$ python -q
>>> import numpy as np
>>> from numpy import linalg as LA
>>> np.set_printoptions(suppress=True, linewidth=100)
>>> m1 = np.load("sample1.npy")
>>> m1
array([[2., 1., 0., 0.],
       [0., 2., 1., 0.],
       [0., 0., 2., 1.],
       [0., 0., 0., 2.]])
>>> evals, evecs = LA.eig(m1)
>>> np.round(np.sort(LA.eigvals(m1.T)), 2)
array([2., 2., 2., 2.])
>>> [int(LA.matrix_rank(LA.matrix_power(m1, p))) for p in range(1, 5)]
[4, 4, 4, 4]
>>> np.prod(np.diag(m1)), round(LA.det(m1), 2)
(np.float64(16.0), np.float64(16.0))
>>> A2 = LA.inv(m1)
>>> np.round(LA.inv(A2), 2)
array([[2., 1., 0., 0.],
       [0., 2., 1., 0.],
       [0., 0., 2., 1.],
       [0., 0., 0., 2.]])
>>> (np.abs(A2) > 1e-9).astype(int)
array([[1, 1, 1, 1],
       [0, 1, 1, 1],
       [0, 0, 1, 1],
       [0, 0, 0, 1]])
>>> mat = np.load("data.npy")
>>> mat
array([[14.7 , 11.37, -0.71],
       [16.  , 10.55, -2.93],
       [15.29, 10.69,  0.56],
       [15.33, 11.76,  0.43],
       [14.51,  9.25,  0.15],
       [15.36, 10.03, -0.75],
       [15.05,  8.4 , -0.96],
       [14.93, 10.5 , -0.46],
       [16.3 ,  9.76, -1.11],
       [16.13, 10.99,  0.56],
       [16.33,  9.16, -0.55],
       [13.68,  9.55,  1.12],
       [15.07, 10.77, -2.44],
       [13.41, 10.06,  0.88],
       [15.  ,  9.79, -1.72],
       [15.28,  9.61, -0.09],
       [15.09,  9.  , -0.09],
       [15.19,  9.75,  0.  ],
       [15.14, 10.01,  0.9 ],
       [16.39,  9.59,  0.78]])
>>> Uu, sv, vt = LA.svd(mat)
>>> np.argmax(sv[:-1] / (sv[1:] + 1e-6)) + 1
np.int64(1)
>>> sv.round(2)
array([81.57,  4.86,  3.46])
>>> A2 = Uu[:, :1] @ np.diag(sv[:1]) @ vt[:1]
>>> np.round(np.abs(mat - A2).max(), 2)
np.float64(2.58)
>>> LA.matrix_rank(A2)
np.int64(1)
